$ python -q
>>> import numpy as np
>>> import numpy.linalg as la
>>> np.set_printoptions(suppress=True, linewidth=200)
>>> rd = lambda a: np.round(a, 1) + 0
>>> F = np.array([[2, 4, 0, 1, 0, 0, 5, 0, 4, 2],
...     [4, 1, 1, 1, 4, 5, 0, 3, 0, 5],
...     [5, 2, 5, 4, 5, 2, 2, 1, 4, 4],
...     [1, 1, 2, 3, 3, 3, 1, 0, 5, 4],
...     [1, 5, 3, 2, 4, 1, 3, 2, 2, 0],
...     [5, 2, 5, 3, 3, 4, 4, 3, 2, 0],
...     [5, 4, 2, 5, 4, 2, 1, 3, 0, 1]])
>>> F[0] = F[1]
>>> print(F)
[[4 1 1 1 4 5 0 3 0 5]
 [4 1 1 1 4 5 0 3 0 5]
 [5 2 5 4 5 2 2 1 4 4]
 [1 1 2 3 3 3 1 0 5 4]
 [1 5 3 2 4 1 3 2 2 0]
 [5 2 5 3 3 4 4 3 2 0]
 [5 4 2 5 4 2 1 3 0 1]]
>>> # null space of dimension 4
>>> Uu, sig, VT = la.svd(F, full_matrices=False)
>>> rd(np.sqrt((sig ** 2).sum())), rd(la.norm(F))
(np.float64(26.3), np.float64(26.3))
>>> rd(sig)
array([23.2,  8.5,  6.5,  4.2,  3.6,  2.2,  0. ])
>>> rd(Uu.T @ F @ VT.T)
array([[23.2,  0. ,  0. ,  0. ,  0. ,  0. ,  0. ],
       [ 0. ,  8.5,  0. ,  0. ,  0. ,  0. ,  0. ],
       [ 0. ,  0. ,  6.5,  0. ,  0. ,  0. ,  0. ],
       [ 0. ,  0. ,  0. ,  4.2,  0. ,  0. ,  0. ],
       [ 0. ,  0. ,  0. ,  0. ,  3.6,  0. ,  0. ],
       [ 0. ,  0. ,  0. ,  0. ,  0. ,  2.2,  0. ],
       [ 0. ,  0. ,  0. ,  0. ,  0. ,  0. ,  0. ]])
>>> rd(np.abs(VT[0]))
array([0.4, 0.3, 0.3, 0.3, 0.4, 0.4, 0.2, 0.2, 0.2, 0.3])
>>> (sig > 1e-8).sum()
np.int64(6)
>>> A = np.loadtxt("case8.csv", delimiter=",")
>>> A
array([[7., 8., 7., 8., 7., 8.],
       [3., 5., 3., 5., 3., 5.],
       [0., 7., 0., 7., 0., 7.],
       [7., 8., 7., 8., 7., 8.],
       [3., 5., 3., 5., 3., 5.],
       [0., 7., 0., 7., 0., 7.]])
>>> # column 2 repeats column 0
>>> np.unique(A.round(6), axis=0).shape
(3, 6)
>>> rd(A @ la.pinv(A) @ A)
array([[7., 8., 7., 8., 7., 8.],
       [3., 5., 3., 5., 3., 5.],
       [0., 7., 0., 7., 0., 7.],
       [7., 8., 7., 8., 7., 8.],
       [3., 5., 3., 5., 3., 5.],
       [0., 7., 0., 7., 0., 7.]])
>>> np.allclose(A[:-1].T @ la.lstsq(A[:-1].T, A[-1])[0], A[-1])
True
>>> np.abs(np.diag(la.qr(A)[1])) > 1e-9
array([ True,  True, False, False, False, False])
>>> rng = np.random.default_rng(75946)
>>> labels = rng.permutation(6)
>>> labels
array([2, 5, 0, 3, 4, 1])
>>> other = A[labels][:, labels]
>>> print(np.trace(other))
30.0
>>> print(rd(np.sort(np.abs(la.eigvals(other)))))
[ 0.  0.  0.  0.  0. 30.]
>>> np.diag(other)
array([0., 7., 7., 8., 3., 5.])
>>> E = np.load("sample6.npy")
>>> rd(E)
array([[ -8.7,  -4.6,  -0.7,  -7. ,  -1.8],
       [ -9.3,  -4.3,   1. ,  -9.3,  -1.6],
       [ -9.2,  -6. ,   3.1, -11.3,  -2.5],
       [ -8.6,  -5.2,  -0.3,  -7.3,  -2.1],
       [ -6.8,  -6.4,  -5.7,   0. ,  -2.7],
       [-10.5,  -2.2,   2.9, -12.4,  -0.6],
       [ -9.8,  -3.9,   2.5, -11.3,  -1.4],
       [ -8.5,  -6.3,   1. ,  -8.6,  -2.6],
       [-10. ,  -3.5,   3. , -12. ,  -1.3],
       [ -9.9,  -2.4,   0.7,  -9.6,  -0.7],
       [ -9.3,  -6.6,   4.6, -12.9,  -2.8],
       [ -7.7,  -5.1,  -4.1,  -2.6,  -2.1],
       [ -9.3,  -1.2,  -3.6,  -4.7,  -0.1],
       [ -9. ,  -6.1,   2.8, -10.8,  -2.5],
       [ -9.2,  -4.4,   0.9,  -9.1,  -1.7],
       [ -9.2,  -2.8,  -1.3,  -6.9,  -0.9],
       [ -8.3,  -6.4,   0.1,  -7.4,  -2.7],
       [ -9. ,  -5.7,   2.2, -10.2,  -2.4],
       [-10.5,   1.8,  -3.3,  -6.1,   1.4],
       [ -9.4,  -4.4,   1.7, -10.1,  -1.7],
       [ -9. ,  -6. ,   2.5, -10.5,  -2.5],
       [ -9.5,  -0.2,  -4.1,  -4.5,   0.4],
       [ -9.5,  -1.5,  -2.3,  -6.2,  -0.3],
       [ -8.2,  -5.7,  -1.2,  -6. ,  -2.4],
       [ -9.2,  -4.9,   1.5,  -9.7,  -1.9],
       [ -8.9,  -4.9,   0.3,  -8.2,  -2. ],
       [ -8.6,  -5.6,   0.3,  -7.9,  -2.3]])
>>> # rows and columns are dependent
>>> gram = E.T @ E
>>> (E @ E.T).shape
(27, 27)
>>> print(rd(la.eigvalsh(gram)[::-1]))
[4786.9  268.9  146.9    0.     0. ]
>>> print(np.allclose(E[:-1].T @ la.lstsq(E[:-1].T, E[-1])[0], E[-1]))
True
>>> np.abs(np.diag(la.qr(E)[1])) > 1e-9
array([ True,  True,  True, False, False])
>>> gram = np.cov(E, rowvar=False)
>>> np.argwhere(np.triu(np.abs(np.corrcoef(E.T)) > 0.8, 1))
array([[1, 4],
       [2, 3]])
>>> rd(la.eigvalsh(gram)[::-1])
array([16.8,  5.7,  0. ,  0. ,  0. ])
>>> rd(gram)
array([[ 0.6, -1.1, -0.9,  1.5, -0.6],
       [-1.1,  4.5, -2.3,  1.2,  2.3],
       [-0.9, -2.3,  6.9, -7.8, -1.2],
       [ 1.5,  1.2, -7.8,  9.3,  0.6],
       [-0.6,  2.3, -1.2,  0.6,  1.1]])
>>> print(np.argsort(-E.std(axis=0).round(6), kind="stable"))
[3 2 1 4 0]
>>> Ac = E - E.mean(axis=0)
>>> Uu, sig, VT = la.svd(Ac, full_matrices=False)
>>> rd((sig ** 2).sum() ** 2 / (sig ** 4).sum())
np.float64(1.6)
>>> print(np.abs(VT[0]).argmax())
3
>>> np.abs(Uu[:, 0]).argmax()
np.int64(4)
>>> rd(VT[0] * np.sign(VT[0, np.abs(VT[0]).argmax()]))
array([ 0.1,  0.2, -0.6,  0.7,  0.1])
>>> rd(sig)
array([20.9, 12.2,  0. ,  0. ,  0. ])
>>> x = np.array([1, 0, 0, 0, 2])
>>> a = np.maximum(E @ x, 0)
>>> rd(np.maximum(E @ x, 0) - np.maximum(-E @ x, 0))
array([-12.4, -12.6, -14.2, -12.8, -12.2, -11.7, -12.7, -13.8, -12.6, -11.3, -14.9, -11.8,  -9.5, -14.1, -12.6, -11. , -13.6, -13.8,  -7.7, -12.8, -14. ,  -8.8, -10. , -12.9, -13. , -12.8, -13.2])
>>> np.flatnonzero(a > 1e-9)
array([], dtype=int64)
>>> X = np.load("a.npy")
>>> X
array([[ 1, -1, -1,  1, -1,  1,  1, -1],
       [ 1,  1,  1,  1,  1,  1,  1,  1],
       [ 1, -1,  1, -1, -1,  1, -1,  1],
       [ 1,  1,  1,  1, -1, -1, -1, -1],
       [ 1, -1,  1, -1,  1, -1,  1, -1]])
>>> other = X / np.sqrt((X ** 2).mean(axis=1, keepdims=True))
>>> other[2]
array([ 1., -1.,  1., -1., -1.,  1., -1.,  1.])
>>> la.matrix_rank(X - X.mean(axis=1, keepdims=True))
np.int64(4)
>>> J = np.load("mat.npy")
>>> J
array([[0, 0, 0, 1, 1, 1, 1, 1, 1, 1, 0, 0, 0, 0],
       [0, 0, 0, 1, 1, 1, 1, 1, 1, 1, 0, 0, 0, 1],
       [0, 0, 0, 0, 0, 0, 0, 0, 0, 0, 1, 0, 1, 0],
       [1, 1, 0, 0, 1, 1, 1, 1, 0, 1, 0, 0, 0, 1],
       [1, 1, 0, 1, 0, 1, 1, 1, 0, 1, 0, 0, 0, 1],
       [1, 1, 0, 1, 1, 0, 1, 1, 1, 1, 0, 0, 0, 1],
       [1, 1, 0, 1, 1, 1, 0, 1, 1, 1, 0, 0, 0, 1],
       [1, 1, 0, 1, 1, 1, 1, 0, 0, 1, 0, 0, 0, 1],
       [1, 1, 0, 0, 0, 1, 1, 0, 0, 1, 0, 0, 0, 0],
       [1, 1, 0, 1, 1, 1, 1, 1, 1, 0, 0, 0, 0, 1],
       [0, 0, 1, 0, 0, 0, 0, 0, 0, 0, 0, 1, 1, 0],
       [0, 0, 0, 0, 0, 0, 0, 0, 0, 0, 1, 0, 1, 0],
       [0, 0, 1, 0, 0, 0, 0, 0, 0, 0, 1, 1, 0, 0],
       [0, 1, 0, 1, 1, 1, 1, 1, 0, 1, 0, 0, 0, 0]])
>>> # symmetric, so the eigenvalues are real
>>> np.abs(np.diag(la.qr(F)[1])) > 1e-9
array([ True,  True,  True,  True,  True,  True, False])
>>> np.unique(F.round(6), axis=0).shape
(6, 10)
>>> rd(F @ la.pinv(F) @ F)
array([[4., 1., 1., 1., 4., 5., 0., 3., 0., 5.],
       [4., 1., 1., 1., 4., 5., 0., 3., 0., 5.],
       [5., 2., 5., 4., 5., 2., 2., 1., 4., 4.],
       [1., 1., 2., 3., 3., 3., 1., 0., 5., 4.],
       [1., 5., 3., 2., 4., 1., 3., 2., 2., 0.],
       [5., 2., 5., 3., 3., 4., 4., 3., 2., 0.],
       [5., 4., 2., 5., 4., 2., 1., 3., 0., 1.]])
>>> np.allclose(F[:-1].T @ la.lstsq(F[:-1].T, F[-1])[0], F[-1])
False
>>> rk = la.matrix_rank(J)
>>> rk
np.int64(13)
>>> ns = la.svd(J)[2][rk:].T
>>> la.matrix_rank(J.T @ J), la.matrix_rank(J @ J.T)
(np.int64(13), np.int64(13))
>>> [int(la.matrix_rank(np.delete(J, i, axis=0))) for i in range(14)]
[12, 12, 13, 12, 12, 12, 12, 12, 12, 12, 12, 13, 12, 12]
>>> [int(la.matrix_rank(J[:i])) for i in range(1, len(J) + 1)]
[1, 2, 3, 4, 5, 6, 7, 8, 9, 10, 11, 11, 12, 13]
>>> [int(la.matrix_rank(J[:, :j + 1])) for j in range(14)]
[1, 2, 3, 4, 5, 6, 7, 8, 9, 10, 11, 11, 12, 13]
>>> print(ns.shape)
(14, 1)
>>> np.allclose(J @ ns, 0)
True
